>>> import numpy as np
>>> import numpy.linalg as la
>>> np.set_printoptions(precision=1, suppress=True, linewidth=120)
>>> out = np.array([[1, 1], [2, 2]])
>>> data = np.triu(out, 1)
>>> print(data)
[[0 1]
 [0 0]]
>>> r = la.matrix_rank(data)
>>> print(r)
1
>>> N = la.svd(data)[2][r:].T
>>> print(N.shape)
(2, 1)
>>> print([int(la.matrix_rank(data[:i])) for i in range(1, len(data) + 1)])
[1, 1]
>>> print([int(la.matrix_rank(data[:, :j + 1])) for j in range(2)])
[0, 1]
>>> print(np.allclose(data @ N, 0))
True
>>> print(la.matrix_rank(data.T @ data), la.matrix_rank(data @ data.T))
1 1
>>> Uu, sv, Vt = la.svd(data)
>>> print(sv)
[1. 0.]
>>> print(np.argmax(sv[:-1] / (sv[1:] + 1e-6)) + 1)
1
>>> out = Uu[:, :1] @ np.diag(sv[:1]) @ Vt[:1]
>>> print(round(float(la.norm(data - out) / la.norm(data)), 1))
0.0
>>> print(np.abs(data - out).max())
0.0
>>> print(out)
[[0. 1.]
 [0. 0.]]
>>> print(np.poly(data))
[1. 0. 0.]
>>> print(np.round(la.det(data.T), 1))
0.0
>>> print(round(float(la.det(2 * data)), 1), round(float(la.det(data)), 1))
0.0 0.0
>>> print(round(la.det(data[::-1]), 1))
0.0
>>> f = np.array([2, -7]) + 0.5
>>> M = np.eye(2) - 2 * np.outer(f, f) / (f @ f)
>>> print(M)
[[ 0.7  0.7]
 [ 0.7 -0.7]]
>>> # equal to its transpose
>>> ev, evecs = la.eigh(M)
>>> print(ev)
[-1.  1.]
>>> print(la.svd(M, compute_uv=False))
[1. 1.]
>>> print(evecs @ np.diag(ev) @ evecs.T)
[[ 0.7  0.7]
 [ 0.7 -0.7]]
>>> print(np.abs(evecs[:, -1]))
[0.9 0.4]
>>> print(la.eigvalsh(M + 5 * np.eye(2)))
[4. 6.]
>>> print(ev.sum(), np.trace(M))
0.0 0.0
>>> print(np.abs(evecs[:, -1]).round(6).argmax())
0
>>> print(round(float(la.det(2 * M)), 1), np.round(la.det(M), 1))
-4.0 -1.0
>>> print(round(float(la.eigvals(M).sum().real), 1))
0.0
>>> print(np.poly(M))
[ 1.  0. -1.]
>>> print(np.einsum("ii->", M))
0.0
>>> print(la.eigvals(M))
[ 1. -1.]
>>> ev, evecs = la.eig(M)
>>> print(np.sort(la.eigvals(M.T)))
[-1.  1.]
>>> print(ev)
[ 1. -1.]
>>> J = np.maximum(np.array([[4, 7],
...     [-4, 1],
...     [6, 8],
...     [9, 9],
...     [-8, 7],
...     [2, -8],
...     [4, -4],
...     [-7, -1],
...     [-4, 4],
...     [-4, -2],
...     [-3, 0],
...     [-5, 5],
...     [8, -5],
...     [5, -4],
...     [-8, 9],
...     [1, 4]]) @ np.array([[2, 0, 1], [4, 5, 2]]) + np.array([9, -6, -3]), 0)
>>> print(J)
[[45 29 15]
 [ 5  0  0]
 [53 34 19]
 [63 39 24]
 [21 29  3]
 [ 0  0  0]
 [ 1  0  0]
 [ 0  0  0]
 [17 14  1]
 [ 0  0  0]
 [ 3  0  0]
 [19 19  2]
 [ 5  0  0]
 [ 3  0  0]
 [29 39  7]
 [27 14  6]]
>>> # row 7 repeats row 5
>>> f = np.array([1, 0])
>>> out = M + np.outer(f, np.eye(2)[0])
>>> print(round(float(la.det(out) / la.det(M)), 1), np.round(1 + la.solve(M, f)[0], 1))
1.7 1.7
>>> print(la.matrix_rank(la.inv(out) - la.inv(M), tol=1e-8))
1
>>> print(la.matrix_rank(out - M))
1
>>> A = np.array([[0.5, -0.3, 1.2],
...     [-0.4, 1.4, -0.8],
...     [1.5, 0.1, -2.2],
...     [0.8, 0.0, 0.7],
...     [0.2, 0.0, -1.0],
...     [-0.2, -1.8, 1.6],
...     [-0.1, -1.0, -0.3],
...     [-0.1, 2.3, -0.6],
...     [1.6, -0.7, 1.7],
...     [0.9, -0.6, 0.0],
...     [1.2, 1.1, 0.0],
...     [0.5, 0.7, -1.1],
...     [0.9, 3.5, 1.1],
...     [-0.7, -0.4, 1.3],
...     [0.3, -0.8, 0.6],
...     [-0.4, -1.2, 0.9],
...     [-1.9, 1.6, -0.8],
...     [0.9, 1.6, -0.4]])
>>> rng = np.random.default_rng(786523)
>>> A[:, 2] = -1 * A[:, 0] + 0.3 * rng.normal(size=18)
>>> print(A)
[[ 0.5 -0.3 -1.4]
 [-0.4  1.4  0.2]
 [ 1.5  0.1 -1.5]
 [ 0.8  0.  -0.8]
 [ 0.2  0.   0.2]
 [-0.2 -1.8  0.4]
 [-0.1 -1.   0.2]
 [-0.1  2.3  0.3]
 [ 1.6 -0.7 -1.3]
 [ 0.9 -0.6 -1.2]
 [ 1.2  1.1 -1.4]
 [ 0.5  0.7 -0.5]
 [ 0.9  3.5 -1. ]
 [-0.7 -0.4  0.7]
 [ 0.3 -0.8 -0.2]
 [-0.4 -1.2  0.6]
 [-1.9  1.6  1.5]
 [ 0.9  1.6 -0.5]]
>>> hat = A @ la.solve(A.T @ A, A.T)
>>> print(np.round(np.trace(hat), 1))
3.0
>>> print(hat @ A[:, 0])
[ 0.5 -0.4  1.5  0.8  0.2 -0.2 -0.1 -0.1  1.6  0.9  1.2  0.5  0.9 -0.7  0.3 -0.4 -1.9  0.9]
>>> print(np.round(la.eigvalsh(hat), 1) + 0)
[0. 0. 0. 0. 0. 0. 0. 0. 0. 0. 0. 0. 0. 0. 0. 1. 1. 1.]
>>> print(np.allclose(hat @ hat, hat))
True
>>> out = A / np.sqrt((A ** 2).mean(axis=1, keepdims=True))
>>> print(out[12])
[ 0.4  1.6 -0.5]
>>> print(la.matrix_rank(A - A.mean(axis=1, keepdims=True)))
2
>>> O, evecs = la.qr(A[:, :2])[0], la.qr(A[:, 2:])[0]
>>> sv = la.svd(O.T @ evecs, compute_uv=False)
>>> print(np.degrees(np.arccos(sv.clip(0, 1))))
[19.1]
>>> print(round(la.norm(O @ O.T - evecs @ evecs.T, 2), 1))
1.0
>>> lab = A[:, 1] > np.median(A[:, 1])
>>> f = A[lab].mean(axis=0) - A[~lab].mean(axis=0)
>>> print(((A - A.mean(axis=0)) @ f > 0).astype(int))
[0 1 0 0 0 0 0 1 0 0 1 1 1 0 0 0 1 1]
>>> print(np.argsort(-np.abs(f).round(6), kind="stable"))
[1 2 0]
>>> print(round((((A - A.mean(axis=0)) @ f > 0) == lab).mean(), 1))
0.9
>>> print(f.round(1) + 0)
[ 0.   2.2 -0.1]
>>> mat = np.array([[25, 35, 20], [35, 49, 28], [20, 28, 16]])
>>> Uu, sv, Vt = la.svd(mat)
>>> print(np.argmax(sv[:-1] / (sv[1:] + 1e-6)) + 1)
1
>>> out = Uu[:, :1] @ np.diag(sv[:1]) @ Vt[:1]
>>> print(out)
[[25. 35. 20.]
 [35. 49. 28.]
 [20. 28. 16.]]
>>> print(la.matrix_rank(mat, rtol=0.05))
1
>>> print(la.matrix_rank(out))
1
>>> print(np.round(la.eigvals(out), 1) + 0)
[ 0. 90.  0.]
>>> print(np.round(la.det(out.T), 1))
0.0
>>> out = np.c_[A[:, :1] @ np.array([[-2]]), np.array([8, -8, -4, 7, -8, 8, -1, -7, 7, 9, 2, -9, 0, 6, 7, 4, 2, -5])]
>>> print(out)
[[-1.   8. ]
 [ 0.8 -8. ]
 [-3.  -4. ]
 [-1.6  7. ]
 [-0.4 -8. ]
 [ 0.4  8. ]
 [ 0.2 -1. ]
 [ 0.2 -7. ]
 [-3.2  7. ]
 [-1.8  9. ]
 [-2.4  2. ]
 [-1.  -9. ]
 [-1.8  0. ]
 [ 1.4  6. ]
 [-0.6  7. ]
 [ 0.8  4. ]
 [ 3.8  2. ]
 [-1.8 -5. ]]
>>> print(np.round(la.norm(out - A @ la.lstsq(A, out)[0], axis=0), 1) + 0)
[ 0.  20.3]
>>> ev, evecs = la.eigh(mat)
>>> vec = np.array([1, 1, -1])
>>> print(evecs * np.abs(ev) @ evecs.T)
[[25. 35. 20.]
 [35. 49. 28.]
 [20. 28. 16.]]
>>> W0 = np.loadtxt("w.csv", delimiter=",")
>>> print(W0)
[[1. 0. 0.]
 [3. 2. 0.]
 [3. 2. 2.]]
>>> lab = rng.permutation(3)
>>> out = W0[:, lab] * rng.choice([-1, 1], 3)
>>> print(out)
[[0. 1. 0.]
 [0. 3. 2.]
 [2. 3. 2.]]
>>> Uu, _, Vt = la.svd(W0.T @ out)
>>> print(np.round(la.lstsq(W0, out)[0], 1) + 0)
[[0. 1. 0.]
 [0. 0. 1.]
 [1. 0. 0.]]
>>> Uu, sv, Vt = la.svd(out, full_matrices=False)
>>> print(np.round(Uu.T @ out @ Vt.T, 1) + 0)
[[5.4 0.  0. ]
 [0.  1.4 0. ]
 [0.  0.  0.5]]
>>> print(sv)
[5.4 1.4 0.5]
>>> print((sv > 1e-8).sum())
3
>>> print(np.round(Vt @ Vt.T, 1) + 0)
[[1. 0. 0.]
 [0. 1. 0.]
 [0. 0. 1.]]
>>> Z = np.array([[3, 2, 1], [4, 2, 5]])
>>> F = rng.normal(size=(21, 2)) @ Z + np.array([3, 0, -2])
>>> print(F)
[[ 6.7  2.5 -0.9]
 [11.2  5.1  2.6]
 [ 3.4 -0.4  1.5]
 [ 3.5  0.8 -4.5]
 [10.   3.4  7. ]
 [ 3.4  0.4 -2.6]
 [ 8.5  3.7 -0.1]
 [ 7.5  2.6  1.5]
 [ 1.9 -0.9 -1.3]
 [-1.  -2.3 -5.7]
 [ 0.2 -1.8 -3.1]
 [ 8.6  3.6  0.7]
 [ 2.8 -0.1 -2.5]
 [11.3  4.5  6.4]
 [ 1.6 -0.5 -4.4]
 [ 5.5  0.8  4. ]
 [ 3.9  1.4 -6. ]
 [ 0.5 -1.4 -4.5]
 [-1.1 -2.1 -6.8]
 [-2.9 -3.6 -5.6]
 [ 2.2 -0.8 -0.8]]
>>> Z = F[[18, 6]].astype(float)
>>> for _ in range(5):
...     lab = la.norm(F[:, None] - Z, axis=-1).argmin(axis=1)
...     Z = np.array([F[lab == j].mean(axis=0) for j in range(2)])
... 
>>> print(lab)
[1 1 1 0 1 0 1 1 0 0 0 1 0 1 0 1 0 0 0 0 0]
>>> print(Z[1] - Z[0])
[6.8 3.8 6.5]
>>> hat = F @ la.solve(F.T @ F, F.T)
>>> print(round(float(np.trace(hat)), 1))
3.0
>>> Xs = (F - F.mean(axis=0)) / F.std(axis=0)
>>> print(Xs.std(axis=0))
[1. 1. 1.]
>>> print(np.argwhere(np.abs(Xs) > 2))
[[4 2]]
>>> b = la.lstsq(np.delete(Xs, 1, axis=1), Xs[:, 1])[0]
>>> print(np.abs(b).argmax())
0
>>> f = np.array([1, 3, 1])
>>> feats = np.outer(rng.normal(size=22), f) + 0.3 * rng.normal(size=(22, 3))
>>> print(feats.round(1) + 0)
[[-0.6 -2.1 -0.7]
 [ 0.6  0.3  0.2]
 [ 2.7  8.   2.4]
 [ 1.7  3.9  1.1]
 [-1.  -2.9 -0.7]
 [-2.3 -5.6 -1.8]
 [ 0.8  0.9  0.2]
 [ 0.2  0.3  0.8]
 [-0.3  0.6  0.4]
 [-0.1 -0.2 -0.2]
 [ 2.4  6.2  1.8]
 [ 0.   0.1  0.2]
 [-0.4 -0.3  0. ]
 [-1.8 -6.  -1.8]
 [ 0.7  1.3  0.8]
 [-1.4 -3.4 -1.6]
 [-0.2  0.  -0.3]
 [-1.1 -1.9 -0.4]
 [ 0.1  0.  -0.3]
 [-0.3 -0.4 -0.2]
 [ 0.1 -0.2 -0.1]
 [ 1.1  2.   0.8]]
>>> print(np.argsort(-la.norm(data, axis=0).round(6), kind="stable")[:3])
[1 0]
>>> print(la.cond(data) > 100)
True
>>> print(round(la.norm(data, 2) / la.norm(data), 1))
1.0
